In [1]: import numpy as np

In [2]: from numpy import linalg as LA

In [3]: np.set_printoptions(precision=2, suppress=True, linewidth=200)

In [4]: rnd = lambda a: np.round(a, 2) + 0

In [5]: J = np.load("arr.npy")

In [6]: J
Out[6]: 
array([[ 0,  1,  0,  0],
       [ 0,  0,  0, -2],
       [ 3,  0,  0,  0],
       [ 0,  0, -1,  0]])

In [7]: rng = np.random.default_rng(4564)

In [8]: idx = rng.permutation(4)

In [9]: idx
Out[9]: array([0, 1, 2, 3])

In [10]: other = J[idx][:, idx]

In [11]: np.allclose(other, J)
Out[11]: True

In [12]: rnd(LA.det(other)), rnd(LA.det(J[idx]))
Out[12]: (np.float64(-6.0), np.float64(-6.0))

In [13]: np.diag(other)
Out[13]: array([0, 0, 0, 0])

In [14]: np.trace(other)
Out[14]: np.int64(0)

In [15]: print(rnd(np.sort(np.abs(LA.eigvals(other)))))
[1.57 1.57 1.57 1.57]

In [16]: other
Out[16]: 
array([[ 0,  1,  0,  0],
       [ 0,  0,  0, -2],
       [ 3,  0,  0,  0],
       [ 0,  0, -1,  0]])

In [17]: other = LA.inv(J)

In [18]: rnd(other)
Out[18]: 
array([[ 0.  ,  0.  ,  0.33,  0.  ],
       [ 1.  ,  0.  ,  0.  ,  0.  ],
       [ 0.  ,  0.  ,  0.  , -1.  ],
       [ 0.  , -0.5 ,  0.  ,  0.  ]])

In [19]: print(rnd(LA.det(J) * other))
[[ 0.  0. -2.  0.]
 [-6.  0.  0.  0.]
 [ 0.  0.  0.  6.]
 [ 0.  3.  0.  0.]]

In [20]: J @ other
Out[20]: 
array([[1., 0., 0., 0.],
       [0., 1., 0., 0.],
       [0., 0., 1., 0.],
       [0., 0., 0., 1.]])

In [21]: mat = np.array([[-0.18, -0.24, -0.22, 0.22, 0.0, -0.06],
    ...:     [1.89, 2.52, 2.31, -2.31, 0.0, 0.63],
    ...:     [0.36, 0.48, 0.44, -0.44, 0.0, 0.12]])

In [22]: r0 = np.array([2, 0, 5])

In [23]: rnd(np.convolve(mat[1], r0))
Out[23]: array([  3.78,   5.04,  14.07,   7.98,  11.55, -10.29,   0.  ,   3.15])

In [24]: rnd(np.polyval(r0, mat[1]))
Out[24]: array([12.14, 17.7 , 15.67, 15.67,  5.  ,  5.79])

In [25]: rnd(np.cross(mat[1, :3], mat[0, :3]))
Out[25]: array([0., 0., 0.])

In [26]: print(rnd(np.array([np.convolve(row, r0, "same") for row in mat])))
[[ -0.48  -1.34  -0.76  -1.1    0.98   0.  ]
 [  5.04  14.07   7.98  11.55 -10.29   0.  ]
 [  0.96   2.68   1.52   2.2   -1.96   0.  ]]

In [27]: print(rnd(np.correlate(mat[1], mat[0], "full")))
[-0.11 -0.15  0.28  0.28 -0.5  -2.   -0.5   0.28  0.28 -0.15 -0.11]

In [28]: rnd(np.trace(LA.pinv(mat) @ mat))
Out[28]: np.float64(1.0)

In [29]: LA.lstsq(mat[:-1].T, mat[-1])[2]
Out[29]: np.int32(1)

In [30]: np.abs(np.diag(LA.qr(mat)[1])) > 1e-9
Out[30]: array([ True, False, False])

In [31]: np.unique(mat.round(6), axis=0).shape
Out[31]: (3, 6)

In [32]: other = np.array([[5, -4], [2, 0]])

In [33]: cent = np.array([[-2, 1], [2, 2]])

In [34]: A = np.block([[other, np.array([[-2, 2], [-2, 1]])], [np.zeros((2, 2)), cent]])

In [35]: A
Out[35]: 
array([[ 5., -4., -2.,  2.],
       [ 2.,  0., -2.,  1.],
       [ 0.,  0., -2.,  1.],
       [ 0.,  0.,  2.,  2.]])

In [36]: q, evecs = LA.qr(A[:, :2])[0], LA.qr(A[:, 2:])[0]

In [37]: sig = LA.svd(q.T @ evecs, compute_uv=False)

In [38]: print(rnd(sig))
[0.86 0.19]

In [39]: rnd(np.degrees(np.arccos(sig.clip(0, 1))))
Out[39]: array([30.64, 78.83])

In [40]: rnd(LA.norm(q @ q.T - evecs @ evecs.T, 2))
Out[40]: np.float64(0.98)

In [41]: r0 = np.array([-2, -2, 3])

In [42]: print(np.correlate(A[3], A[0], "full"))
[  0.   0.   4.   0. -12.   2.  10.]

In [43]: x0 = np.array([8, 5, -2, 5])

In [44]: target = A @ x0

In [45]: target
Out[45]: array([34., 25.,  9.,  6.])

In [46]: rnd(LA.solve(A, target))
Out[46]: array([ 8.,  5., -2.,  5.])

In [47]: rnd(LA.solve(A, A[:, 0]))
Out[47]: array([1., 0., 0., 0.])

In [48]: rnd(LA.solve(A, 5 * target))
Out[48]: array([ 40.,  25., -10.,  25.])

In [49]: x0 = np.array([1, 1, 1, 0])

In [50]: h = np.maximum(J @ x0, 0)

In [51]: print(J * (h > 1e-9)[:, None])
[[0 1 0 0]
 [0 0 0 0]
 [3 0 0 0]
 [0 0 0 0]]

In [52]: h
Out[52]: array([1, 0, 3, 0])

In [53]: np.maximum(J @ x0, 0) - np.maximum(-J @ x0, 0)
Out[53]: array([ 1,  0,  3, -1])

In [54]: rnd(np.tanh(J @ x0))
Out[54]: array([ 0.76,  0.  ,  1.  , -0.76])

In [55]: np.flatnonzero(h > 1e-9)
Out[55]: array([0, 2])

In [56]: M = np.loadtxt("mat.csv", delimiter=",")

In [57]: print(rnd(M))
[[ 1.    0.    0.    0.    0.  ]
 [ 0.    0.97  0.    0.   -0.26]
 [ 0.    0.    1.    0.    0.  ]
 [ 0.    0.    0.    1.    0.  ]
 [ 0.    0.26  0.    0.    0.97]]

In [58]: cov = mat.T @ mat

In [59]: rnd(cov)
Out[59]: 
array([[ 3.73,  4.98,  4.56, -4.56,  0.  ,  1.24],
       [ 4.98,  6.64,  6.09, -6.09,  0.  ,  1.66],
       [ 4.56,  6.09,  5.58, -5.58,  0.  ,  1.52],
       [-4.56, -6.09, -5.58,  5.58,  0.  , -1.52],
       [ 0.  ,  0.  ,  0.  ,  0.  ,  0.  ,  0.  ],
       [ 1.24,  1.66,  1.52, -1.52,  0.  ,  0.41]])

In [60]: print(rnd(LA.svd(mat, compute_uv=False) ** 2))
[21.94  0.    0.  ]

In [61]: rnd(LA.eigvalsh(cov)[::-1])
Out[61]: array([21.94,  0.  ,  0.  ,  0.  ,  0.  ,  0.  ])

In [62]: other = LA.inv(M)

In [63]: rnd(LA.slogdet(M)[0])
Out[63]: np.float64(1.0)

In [64]: rnd(LA.cond(M))
Out[64]: np.float64(1.0)

In [65]: rnd(LA.inv(other))
Out[65]: 
array([[ 1.  ,  0.  ,  0.  ,  0.  ,  0.  ],
       [ 0.  ,  0.97,  0.  ,  0.  , -0.26],
       [ 0.  ,  0.  ,  1.  ,  0.  ,  0.  ],
       [ 0.  ,  0.  ,  0.  ,  1.  ,  0.  ],
       [ 0.  ,  0.26,  0.  ,  0.  ,  0.97]])

In [66]: (np.abs(other) > 1e-9).astype(int)
Out[66]: 
array([[1, 0, 0, 0, 0],
       [0, 1, 0, 0, 1],
       [0, 0, 1, 0, 0],
       [0, 0, 0, 1, 0],
       [0, 1, 0, 0, 1]])

In [67]: rnd(LA.det(M) * LA.det(other))
Out[67]: np.float64(1.0)

In [68]: rnd(LA.det(M) * other)
Out[68]: 
array([[ 1.  ,  0.  ,  0.  ,  0.  ,  0.  ],
       [ 0.  ,  0.97,  0.  ,  0.  ,  0.26],
       [ 0.  ,  0.  ,  1.  ,  0.  ,  0.  ],
       [ 0.  ,  0.  ,  0.  ,  1.  ,  0.  ],
       [ 0.  , -0.26,  0.  ,  0.  ,  0.97]])
